$ python3 -q
>>> import numpy as np
>>> np.set_printoptions(precision=4, suppress=True, linewidth=100, floatmode="fixed")
>>> def rd(a):
...     return np.round(a, 4) + 0
... 
>>> rng = np.random.default_rng(89)
>>> data = np.eye(5, dtype=int)[rng.permutation(5)] * np.array([0, 4, 8, -8, 5])
>>> data
array([[ 0,  0,  0, -8,  0],
       [ 0,  0,  0,  0,  0],
       [ 0,  0,  0,  0,  5],
       [ 0,  4,  0,  0,  0],
       [ 0,  0,  8,  0,  0]])
>>> rd(np.poly(data))
array([  1.0000,   0.0000, -40.0000,   0.0000,   0.0000,   0.0000])
>>> rd(np.linalg.eigvals(data))
array([ 6.3246, -6.3246,  0.0000,  0.0000,  0.0000])
>>> print(rd(np.linalg.det(2 * data)), rd(np.linalg.det(data)))
0.0 0.0
>>> print(np.einsum("ii->", data))
0
>>> np.kron(np.eye(2, dtype=int), data)
array([[ 0,  0,  0, -8,  0,  0,  0,  0,  0,  0],
       [ 0,  0,  0,  0,  0,  0,  0,  0,  0,  0],
       [ 0,  0,  0,  0,  5,  0,  0,  0,  0,  0],
       [ 0,  4,  0,  0,  0,  0,  0,  0,  0,  0],
       [ 0,  0,  8,  0,  0,  0,  0,  0,  0,  0],
       [ 0,  0,  0,  0,  0,  0,  0,  0, -8,  0],
       [ 0,  0,  0,  0,  0,  0,  0,  0,  0,  0],
       [ 0,  0,  0,  0,  0,  0,  0,  0,  0,  5],
       [ 0,  0,  0,  0,  0,  0,  4,  0,  0,  0],
       [ 0,  0,  0,  0,  0,  0,  0,  8,  0,  0]])
>>> rd(np.linalg.eigvals(data).sum().real)
np.float64(0.0)
>>> rd(np.linalg.svd(data, compute_uv=False))
array([8.0000, 8.0000, 5.0000, 4.0000, 0.0000])
>>> data[:, 2] @ data[:, 1]
np.int64(0)
>>> np.flatnonzero(np.linalg.matrix_power((data != 0) + (data.T != 0) + np.eye(5), 5)[0])
array([0, 1, 3])
>>> rd(np.sort(np.linalg.eigvals(data).real))
array([-6.3246,  0.0000,  0.0000,  0.0000,  6.3246])
>>> data @ data
array([[  0, -32,   0,   0,   0],
       [  0,   0,   0,   0,   0],
       [  0,   0,  40,   0,   0],
       [  0,   0,   0,   0,   0],
       [  0,   0,   0,   0,  40]])
>>> K = np.load("data.npy")
>>> rd(K)
array([[-0.3808,  0.0219,  0.3239, -0.5182,  0.2778,  0.3930, -0.0722, -0.3785,  0.2274, -0.1313,
         0.1791],
       [ 0.3046, -0.1836, -0.0907,  0.5012,  0.1643,  0.2926,  0.1864, -0.3073,  0.5325, -0.2885,
        -0.0747],
       [ 0.0254, -0.0922, -0.0961, -0.1994, -0.2267, -0.5626,  0.1928, -0.3126, -0.0350, -0.6061,
         0.2653],
       [ 0.2792, -0.4142,  0.5848,  0.1269, -0.1975, -0.0540,  0.0714, -0.2827, -0.1728,  0.3767,
         0.3060],
       [ 0.6092,  0.0248,  0.0160, -0.4474, -0.4010,  0.3922, -0.1024,  0.2317,  0.0406, -0.2155,
        -0.0307],
       [-0.1015, -0.0464,  0.0496,  0.1655, -0.2498, -0.1763, -0.8483, -0.0038,  0.3591, -0.0389,
         0.1191],
       [ 0.0000, -0.2536,  0.0532, -0.1943, -0.0940, -0.1516, -0.1006, -0.3573, -0.0445,  0.0532,
        -0.8489],
       [-0.3046,  0.3450, -0.0948,  0.2558, -0.6453,  0.3482,  0.0974, -0.3588, -0.1943,  0.0075,
        -0.0082],
       [-0.4315, -0.6930, -0.1483, -0.0464, -0.2950,  0.1642,  0.1925,  0.3648,  0.1517, -0.0408,
         0.0248],
       [-0.1523,  0.2071,  0.7058,  0.2172, -0.0770, -0.0656,  0.1319,  0.3749,  0.0555, -0.3947,
        -0.2482],
       [ 0.0000, -0.2767, -0.0320,  0.2107,  0.2530,  0.2830, -0.3372, -0.0304, -0.6613, -0.4265,
         0.0146]])
>>> # keeps lengths
>>> rd(np.linalg.svd(K, compute_uv=False))
array([1.0000, 1.0000, 1.0000, 1.0000, 1.0000, 1.0000, 1.0000, 1.0000, 1.0000, 1.0000, 1.0000])
>>> rd(np.linalg.norm(K, axis=0))
array([1.0000, 1.0000, 1.0000, 1.0000, 1.0000, 1.0000, 1.0000, 1.0000, 1.0000, 1.0000, 1.0000])
>>> rd(K[:, 2] @ K[:, 4])
np.float64(0.0)
>>> W0 = np.loadtxt("block19.csv", delimiter=",")
>>> rd(W0)
array([[ 0.7897, -0.3305, -0.0901,  0.0300, -0.0300,  0.2704, -0.0300, -0.3305,  0.2704, -0.0300],
       [-0.3305,  0.4807, -0.1416,  0.0472, -0.0472,  0.4249, -0.0472, -0.5193,  0.4249, -0.0472],
       [-0.0901, -0.1416,  0.9614,  0.0129, -0.0129,  0.1159, -0.0129, -0.1416,  0.1159, -0.0129],
       [ 0.0300,  0.0472,  0.0129,  0.9957,  0.0043, -0.0386,  0.0043,  0.0472, -0.0386,  0.0043],
       [-0.0300, -0.0472, -0.0129,  0.0043,  0.9957,  0.0386, -0.0043, -0.0472,  0.0386, -0.0043],
       [ 0.2704,  0.4249,  0.1159, -0.0386,  0.0386,  0.6524,  0.0386,  0.4249, -0.3476,  0.0386],
       [-0.0300, -0.0472, -0.0129,  0.0043, -0.0043,  0.0386,  0.9957, -0.0472,  0.0386, -0.0043],
       [-0.3305, -0.5193, -0.1416,  0.0472, -0.0472,  0.4249, -0.0472,  0.4807,  0.4249, -0.0472],
       [ 0.2704,  0.4249,  0.1159, -0.0386,  0.0386, -0.3476,  0.0386,  0.4249,  0.6524,  0.0386],
       [-0.0300, -0.0472, -0.0129,  0.0043, -0.0043,  0.0386, -0.0043, -0.0472,  0.0386,  0.9957]])
>>> vals, vecs = np.linalg.eigh(W0)
>>> print(rd(vecs @ np.diag(vals) @ vecs.T))
[[ 0.7897 -0.3305 -0.0901  0.0300 -0.0300  0.2704 -0.0300 -0.3305  0.2704 -0.0300]
 [-0.3305  0.4807 -0.1416  0.0472 -0.0472  0.4249 -0.0472 -0.5193  0.4249 -0.0472]
 [-0.0901 -0.1416  0.9614  0.0129 -0.0129  0.1159 -0.0129 -0.1416  0.1159 -0.0129]
 [ 0.0300  0.0472  0.0129  0.9957  0.0043 -0.0386  0.0043  0.0472 -0.0386  0.0043]
 [-0.0300 -0.0472 -0.0129  0.0043  0.9957  0.0386 -0.0043 -0.0472  0.0386 -0.0043]
 [ 0.2704  0.4249  0.1159 -0.0386  0.0386  0.6524  0.0386  0.4249 -0.3476  0.0386]
 [-0.0300 -0.0472 -0.0129  0.0043 -0.0043  0.0386  0.9957 -0.0472  0.0386 -0.0043]
 [-0.3305 -0.5193 -0.1416  0.0472 -0.0472  0.4249 -0.0472  0.4807  0.4249 -0.0472]
 [ 0.2704  0.4249  0.1159 -0.0386  0.0386 -0.3476  0.0386  0.4249  0.6524  0.0386]
 [-0.0300 -0.0472 -0.0129  0.0043 -0.0043  0.0386 -0.0043 -0.0472  0.0386  0.9957]]
>>> (vals > 1e-8).sum(), (vals < -1e-8).sum()
(np.int64(9), np.int64(1))
>>> rd(np.linalg.eigvalsh(W0 @ W0))
array([1.0000, 1.0000, 1.0000, 1.0000, 1.0000, 1.0000, 1.0000, 1.0000, 1.0000, 1.0000])
>>> vals.sum(), np.trace(W0)
(np.float64(8.0), np.float64(8.0))
